In [1]: import numpy as np

In [2]: import numpy.linalg as la

In [3]: np.set_printoptions(suppress=True, linewidth=140)

In [4]: def rnd(a):
   ...:     return np.round(a, 1) + 0
   ...: 

In [5]: f = np.array([1, 0, 0, 0, 0, 0])

In [6]: E = -1 * np.eye(6) + np.outer(f, f)

In [7]: E
Out[7]: 
array([[ 0.,  0.,  0.,  0.,  0.,  0.],
       [ 0., -1.,  0.,  0.,  0.,  0.],
       [ 0.,  0., -1.,  0.,  0.,  0.],
       [ 0.,  0.,  0., -1.,  0.,  0.],
       [ 0.,  0.,  0.,  0., -1.,  0.],
       [ 0.,  0.,  0.,  0.,  0., -1.]])

In [8]: Uu, s, VT = la.svd(E)

In [9]: s
Out[9]: array([1., 1., 1., 1., 1., 0.])

In [10]: np.argmax(s[:-1] / (s[1:] + 1e-6)) + 1
Out[10]: np.int64(5)

In [11]: out = Uu[:, :5] @ np.diag(s[:5]) @ VT[:5]

In [12]: rnd(la.norm(E - out) / la.norm(E))
Out[12]: np.float64(0.0)

In [13]: evals, V = la.eigh(E)

In [14]: vec = np.array([2, 3, -3, 1, 3, 0])

In [15]: rnd(vec @ E @ vec / (vec @ vec)), evals[0], evals[-1]
Out[15]: (np.float64(-0.9), np.float64(-1.0), np.float64(0.0))

In [16]: np.abs(E).sum(axis=1).max(), np.abs(evals).max()
Out[16]: (np.float64(1.0), np.float64(1.0))

In [17]: np.flatnonzero(la.matrix_power((E != 0) + (E.T != 0) + np.eye(6), 6)[2])
Out[17]: array([2])

In [18]: t3 = np.stack([E, 2 * E, E[::-1]])

In [19]: la.matrix_rank(t3)
Out[19]: array([5, 5, 5])

In [20]: rnd(la.det(t3))
Out[20]: array([0., 0., 0.])

In [21]: rnd(la.norm(t3, axis=(1, 2)))
Out[21]: array([2.2, 4.5, 2.2])

In [22]: la.matrix_rank(t3.reshape(3, -1))
Out[22]: np.int64(2)

In [23]: A = np.array([[-2, -2, -1, 2], [2, 2, 0, 0], [0, 2, 0, 2], [-2, 0, 1, 2]])

In [24]: A
Out[24]: 
array([[-2, -2, -1,  2],
       [ 2,  2,  0,  0],
       [ 0,  2,  0,  2],
       [-2,  0,  1,  2]])

In [25]: Uu, s, VT = la.svd(A, full_matrices=False)

In [26]: rnd(s / s[0])
Out[26]: array([1. , 0.7, 0.3, 0.1])

In [27]: rnd(np.cumsum(s ** 2) / np.sum(s ** 2))
Out[27]: array([0.6, 0.9, 1. , 1. ])

In [28]: (s > 1e-8).sum()
Out[28]: np.int64(4)

In [29]: rnd(np.sqrt((s ** 2).sum())), rnd(la.norm(A))
Out[29]: (np.float64(6.2), np.float64(6.2))

In [30]: rnd(s)
Out[30]: array([4.8, 3.5, 1.5, 0.3])

In [31]: rnd(Uu.T @ A @ VT.T)
Out[31]: 
array([[4.8, 0. , 0. , 0. ],
       [0. , 3.5, 0. , 0. ],
       [0. , 0. , 1.5, 0. ],
       [0. , 0. , 0. , 0.3]])

In [32]: rk = la.matrix_rank(E)

In [33]: rk
Out[33]: np.int64(5)

In [34]: ns = la.svd(E)[2][rk:].T

In [35]: np.allclose(E @ ns, 0)
Out[35]: True

In [36]: [int(la.matrix_rank(E[:, :j + 1])) for j in range(6)]
Out[36]: [0, 1, 2, 3, 4, 5]

In [37]: [int(la.matrix_rank(np.delete(E, i, axis=0))) for i in range(6)]
Out[37]: [5, 4, 4, 4, 4, 4]

In [38]: [int(la.matrix_rank(E[:i])) for i in range(1, len(E) + 1)]
Out[38]: [0, 1, 2, 3, 4, 5]

In [39]: la.matrix_rank(E.T @ E), la.matrix_rank(E @ E.T)
Out[39]: (np.int64(5), np.int64(5))

In [40]: ns[:, 0] / ns[np.abs(ns[:, 0]).round(6).argmax(), 0]
Out[40]: array([1., 0., 0., 0., 0., 0.])

In [41]: E @ ns
Out[41]: 
array([[0.],
       [0.],
       [0.],
       [0.],
       [0.],
       [0.]])
